% ipython --no-banner

In [1]: import numpy as np

In [2]: np.set_printoptions(suppress=True, linewidth=120)

In [3]: def rd(a):
   ...:     return np.round(a, 2) + 0
   ...: 

In [4]: W0 = np.loadtxt("w.csv", delimiter=",")

In [5]: W0
Out[5]: 
array([[ 3.,  0.,  0.,  0.,  0.,  0.,  0.,  0.,  0.,  0.,  0.,  0.],
       [ 0., -1.,  0.,  0.,  0.,  0.,  0.,  0.,  0.,  0.,  0.,  0.],
       [ 0.,  0., -3.,  0.,  0.,  0.,  0.,  0.,  0.,  0.,  0.,  0.],
       [ 0.,  0.,  0.,  2.,  0.,  0.,  0.,  0.,  0.,  0.,  0.,  0.],
       [ 0.,  0.,  0.,  0., -1.,  0.,  0.,  0.,  0.,  0.,  0.,  0.],
       [ 0.,  0.,  0.,  0.,  0., -1.,  0.,  0.,  0.,  0.,  0.,  0.],
       [ 0.,  0.,  0.,  0.,  0.,  0.,  2.,  0.,  0.,  0.,  0.,  0.],
       [ 0.,  0.,  0.,  0.,  0.,  0.,  0.,  2.,  0.,  0.,  0.,  0.],
       [ 0.,  0.,  0.,  0.,  0.,  0.,  0.,  0.,  0.,  0.,  0.,  0.],
       [ 0.,  0.,  0.,  0.,  0.,  0.,  0.,  0.,  0.,  1.,  0.,  0.],
       [ 0.,  0.,  0.,  0.,  0.,  0.,  0.,  0.,  0.,  0., -2.,  0.],
       [ 0.,  0.,  0.,  0.,  0.,  0.,  0.,  0.,  0.,  0.,  0.,  2.]])

In [6]: # 12 groups of indices that never mix

In [7]: rd(np.sort(np.linalg.eigvals(W0)))
Out[7]: array([-3., -2., -1., -1., -1.,  0.,  1.,  2.,  2.,  2.,  2.,  3.])

In [8]: np.prod(np.diag(W0)), rd(np.linalg.det(W0))
Out[8]: (np.float64(-0.0), np.float64(0.0))

In [9]: np.allclose(W0, W0.T)
Out[9]: True

In [10]: rd(np.linalg.det(W0))
Out[10]: np.float64(0.0)

In [11]: np.trace(W0)
Out[11]: np.float64(4.0)

In [12]: rd(np.linalg.matrix_power(W0, 3))
Out[12]: 
array([[ 27.,   0.,   0.,   0.,   0.,   0.,   0.,   0.,   0.,   0.,   0.,   0.],
       [  0.,  -1.,   0.,   0.,   0.,   0.,   0.,   0.,   0.,   0.,   0.,   0.],
       [  0.,   0., -27.,   0.,   0.,   0.,   0.,   0.,   0.,   0.,   0.,   0.],
       [  0.,   0.,   0.,   8.,   0.,   0.,   0.,   0.,   0.,   0.,   0.,   0.],
       [  0.,   0.,   0.,   0.,  -1.,   0.,   0.,   0.,   0.,   0.,   0.,   0.],
       [  0.,   0.,   0.,   0.,   0.,  -1.,   0.,   0.,   0.,   0.,   0.,   0.],
       [  0.,   0.,   0.,   0.,   0.,   0.,   8.,   0.,   0.,   0.,   0.,   0.],
       [  0.,   0.,   0.,   0.,   0.,   0.,   0.,   8.,   0.,   0.,   0.,   0.],
       [  0.,   0.,   0.,   0.,   0.,   0.,   0.,   0.,   0.,   0.,   0.,   0.],
       [  0.,   0.,   0.,   0.,   0.,   0.,   0.,   0.,   0.,   1.,   0.,   0.],
       [  0.,   0.,   0.,   0.,   0.,   0.,   0.,   0.,   0.,   0.,  -8.,   0.],
       [  0.,   0.,   0.,   0.,   0.,   0.,   0.,   0.,   0.,   0.,   0.,   8.]])

In [13]: rng = np.random.default_rng(665103)

In [14]: feats = np.eye(8, dtype=int)[rng.permutation(8)]

In [15]: feats
Out[15]: 
array([[0, 0, 0, 1, 0, 0, 0, 0],
       [0, 1, 0, 0, 0, 0, 0, 0],
       [1, 0, 0, 0, 0, 0, 0, 0],
       [0, 0, 0, 0, 0, 1, 0, 0],
       [0, 0, 0, 0, 0, 0, 0, 1],
       [0, 0, 1, 0, 0, 0, 0, 0],
       [0, 0, 0, 0, 1, 0, 0, 0],
       [0, 0, 0, 0, 0, 0, 1, 0]])

In [16]: # 3 groups of indices that never mix

In [17]: A2 = np.linalg.inv(feats)

In [18]: rd(np.linalg.inv(A2))
Out[18]: 
array([[0., 0., 0., 1., 0., 0., 0., 0.],
       [0., 1., 0., 0., 0., 0., 0., 0.],
       [1., 0., 0., 0., 0., 0., 0., 0.],
       [0., 0., 0., 0., 0., 1., 0., 0.],
       [0., 0., 0., 0., 0., 0., 0., 1.],
       [0., 0., 1., 0., 0., 0., 0., 0.],
       [0., 0., 0., 0., 1., 0., 0., 0.],
       [0., 0., 0., 0., 0., 0., 1., 0.]])

In [19]: rd(np.linalg.det(feats) * np.linalg.det(A2))
Out[19]: np.float64(1.0)

In [20]: rd(np.linalg.slogdet(feats)[0])
Out[20]: np.float64(-1.0)

In [21]: (np.abs(A2) > 1e-9).astype(int)
Out[21]: 
array([[0, 0, 1, 0, 0, 0, 0, 0],
       [0, 1, 0, 0, 0, 0, 0, 0],
       [0, 0, 0, 0, 0, 1, 0, 0],
       [1, 0, 0, 0, 0, 0, 0, 0],
       [0, 0, 0, 0, 0, 0, 1, 0],
       [0, 0, 0, 1, 0, 0, 0, 0],
       [0, 0, 0, 0, 0, 0, 0, 1],
       [0, 0, 0, 0, 1, 0, 0, 0]])

In [22]: E = np.loadtxt("mat.csv", delimiter=",")

In [23]: E
Out[23]: 
array([[ 3., -2.,  0.,  0.,  0.,  0.,  0.,  0.,  0.,  0.,  0.,  0.,  0.],
       [-2.,  0., -2.,  0.,  0.,  0.,  0.,  0.,  0.,  0.,  0.,  0.,  0.],
       [ 0., -2., -5., -2.,  0.,  0.,  0.,  0.,  0.,  0.,  0.,  0.,  0.],
       [ 0.,  0., -2., -4., -2.,  0.,  0.,  0.,  0.,  0.,  0.,  0.,  0.],
       [ 0.,  0.,  0., -2.,  5., -2.,  0.,  0.,  0.,  0.,  0.,  0.,  0.],
       [ 0.,  0.,  0.,  0., -2., -1., -2.,  0.,  0.,  0.,  0.,  0.,  0.],
       [ 0.,  0.,  0.,  0.,  0., -2.,  2., -2.,  0.,  0.,  0.,  0.,  0.],
       [ 0.,  0.,  0.,  0.,  0.,  0., -2.,  0., -2.,  0.,  0.,  0.,  0.],
       [ 0.,  0.,  0.,  0.,  0.,  0.,  0., -2., -1., -2.,  0.,  0.,  0.],
       [ 0.,  0.,  0.,  0.,  0.,  0.,  0.,  0., -2.,  1., -2.,  0.,  0.],
       [ 0.,  0.,  0.,  0.,  0.,  0.,  0.,  0.,  0., -2.,  4., -2.,  0.],
       [ 0.,  0.,  0.,  0.,  0.,  0.,  0.,  0.,  0.,  0., -2.,  5., -2.],
       [ 0.,  0.,  0.,  0.,  0.,  0.,  0.,  0.,  0.,  0.,  0., -2.,  2.]])

In [24]: # equal to its transpose

In [25]: E.shape
Out[25]: (13, 13)

In [26]: rd(E.mean(axis=0))
Out[26]: array([ 0.08, -0.31, -0.69, -0.62,  0.08, -0.38, -0.15, -0.31, -0.38, -0.23,  0.  ,  0.08,  0.  ])

In [27]: rd(np.linalg.norm(E))
Out[27]: np.float64(14.93)

In [28]: E.sum(axis=1)
Out[28]: array([ 1., -4., -9., -8.,  1., -5., -2., -4., -5., -3.,  0.,  1.,  0.])

In [29]: A = np.load("data.npy")

In [30]: A
Out[30]: 
array([[ 5,  2,  2,  2,  0],
       [ 1, 16,  2,  2,  2],
       [ 2,  0,  0,  1,  1],
       [ 0,  0,  2, 16,  1],
       [ 0,  2,  0,  1,  2]])

In [31]: x0 = np.array([2, 3, 4, 4, 3])

In [32]: np.sign((A @ x0).round(6))
Out[32]: array([1, 1, 1, 1, 1])

In [33]: A @ np.ones(5)
Out[33]: array([11., 23.,  4., 19.,  5.])

In [34]: (A @ x0).argmax()
Out[34]: np.int64(3)

In [35]: th = np.radians(15)

In [36]: R = np.eye(5)

In [37]: R[2, 2] = R[4, 4] = np.cos(th)

In [38]: R[2, 4], R[4, 2] = -np.sin(th), np.sin(th)

In [39]: rd(R)
Out[39]: 
array([[ 1.  ,  0.  ,  0.  ,  0.  ,  0.  ],
       [ 0.  ,  1.  ,  0.  ,  0.  ,  0.  ],
       [ 0.  ,  0.  ,  0.97,  0.  , -0.26],
       [ 0.  ,  0.  ,  0.  ,  1.  ,  0.  ],
       [ 0.  ,  0.  ,  0.26,  0.  ,  0.97]])

In [40]: A2 = A @ R.T

In [41]: np.allclose(A @ A.T, A2 @ A2.T)
Out[41]: True

In [42]: rd(A2)
Out[42]: 
array([[ 5.  ,  2.  ,  1.93,  2.  ,  0.52],
       [ 1.  , 16.  ,  1.41,  2.  ,  2.45],
       [ 2.  ,  0.  , -0.26,  1.  ,  0.97],
       [ 0.  ,  0.  ,  1.67, 16.  ,  1.48],
       [ 0.  ,  2.  , -0.52,  1.  ,  1.93]])

In [43]: x0 = np.array([4, 1, -7, 2, 2])

In [44]: y = A @ x0

In [45]: y
Out[45]: array([12, 14, 12, 20,  8])

In [46]: rd(np.linalg.solve(A, y))
Out[46]: array([ 4.,  1., -7.,  2.,  2.])

In [47]: rd(np.linalg.solve(A, y + A[:, 2]))
Out[47]: array([ 4.,  1., -6.,  2.,  2.])

In [48]: rd(np.linalg.solve(A, 2 * y))
Out[48]: array([  8.,   2., -14.,   4.,   4.])

In [49]: rd(np.linalg.solve(A.T, A[4]))
Out[49]: array([0., 0., 0., 0., 1.])

In [50]: A2 = A / np.sqrt((A ** 2).mean(axis=1, keepdims=True))

In [51]: np.linalg.matrix_rank(A - A.mean(axis=1, keepdims=True))
Out[51]: np.int64(4)

In [52]: np.linalg.matrix_rank(A2) == np.linalg.matrix_rank(A)
Out[52]: np.True_

In [53]: rd(np.linalg.norm(A2, axis=1))
Out[53]: array([2.24, 2.24, 2.24, 2.24, 2.24])

In [54]: rd(A2[0])
Out[54]: array([1.84, 0.74, 0.74, 0.74, 0.  ])

In [55]: rd(A - A.mean(axis=1, keepdims=True))
Out[55]: 
array([[ 2.8, -0.2, -0.2, -0.2, -2.2],
       [-3.6, 11.4, -2.6, -2.6, -2.6],
       [ 1.2, -0.8, -0.8,  0.2,  0.2],
       [-3.8, -3.8, -1.8, 12.2, -2.8],
       [-1. ,  1. , -1. ,  0. ,  1. ]])

In [56]: A2 = np.linalg.inv(E)

In [57]: rd(np.linalg.cond(E))
Out[57]: np.float64(35.6)

In [58]: rd(np.linalg.det(E) * np.linalg.det(A2))
Out[58]: np.float64(1.0)

In [59]: rd(np.linalg.slogdet(E)[0])
Out[59]: np.float64(1.0)

In [60]: np.allclose(A2, E.T)
Out[60]: False

In [61]: m1 = np.loadtxt("dump.csv", delimiter=",")

In [62]: m1
Out[62]: 
array([[ 2.05,  0.  ,  1.  ,  0.  , -1.  , -3.  ,  3.  , -3.  ,  3.  ,  3.  , -2.  ],
       [ 2.  , -0.95,  0.  , -3.  ,  3.  , -2.  ,  0.  ,  3.  ,  2.  ,  0.  , -1.  ],
       [-3.  ,  0.  ,  3.05, -3.  , -1.  ,  0.  ,  1.  , -1.  ,  1.  , -2.  , -1.  ],
       [ 3.  ,  2.  ,  0.  , -2.95, -1.  , -1.  , -1.  , -1.  ,  0.  ,  1.  ,  3.  ],
       [ 2.  , -3.  ,  1.  ,  3.  ,  3.05,  3.  , -1.  , -3.  , -1.  , -2.  ,  1.  ],
       [-3.  ,  0.  ,  1.  ,  1.  ,  3.  ,  1.05, -3.  ,  0.  ,  2.  ,  2.  ,  1.  ],
       [-1.  ,  2.  , -1.  ,  0.  , -3.  ,  0.  ,  2.05, -2.  ,  2.  , -1.  , -1.  ],
       [-2.  ,  3.  ,  1.  ,  2.  ,  0.  , -1.  ,  3.  ,  3.05,  1.  , -1.  ,  0.  ],
       [ 3.  , -1.  , -2.  , -2.  ,  2.  ,  1.  , -2.  ,  2.  , -0.95,  3.  , -1.  ],
       [-3.  ,  3.  ,  3.  ,  3.  , -2.  ,  0.  ,  3.  ,  2.  ,  2.  , -0.95,  1.  ],
       [ 2.  ,  0.  ,  1.  ,  0.  , -1.  , -3.  ,  3.  , -3.  ,  3.  ,  3.  , -1.95]])

In [63]: def softmax(z):
    ...:     e = np.exp(z - z.max(axis=-1, keepdims=True))
    ...:     return e / e.sum(axis=-1, keepdims=True)
    ...: 

In [64]: rd(softmax(10 * m1[2]))
Out[64]: array([0., 0., 1., 0., 0., 0., 0., 0., 0., 0., 0.])

In [65]: rd(softmax(m1[2]))
Out[65]: array([0.  , 0.03, 0.71, 0.  , 0.01, 0.03, 0.09, 0.01, 0.09, 0.  , 0.01])

In [66]: att = m1 @ m1.T / np.sqrt(11)

In [67]: softmax(att).round(6).argmax(axis=1)
Out[67]: array([0, 1, 2, 3, 4, 5, 6, 9, 8, 9, 0])

In [68]: rd(m1.mean(axis=0))
Out[68]: array([ 0.19,  0.46,  0.73, -0.18,  0.19, -0.45,  0.73, -0.27,  1.28,  0.46, -0.18])

In [69]: rd(np.linalg.svd(m1, compute_uv=False))
Out[69]: array([12.41, 10.96,  8.25,  6.88,  5.99,  5.36,  4.63,  2.68,  2.1 ,  1.19,  0.03])

In [70]: rd(m1.sum(axis=0))
Out[70]: array([ 2.05,  5.05,  8.05, -1.95,  2.05, -4.95,  8.05, -2.95, 14.05,  5.05, -1.95])
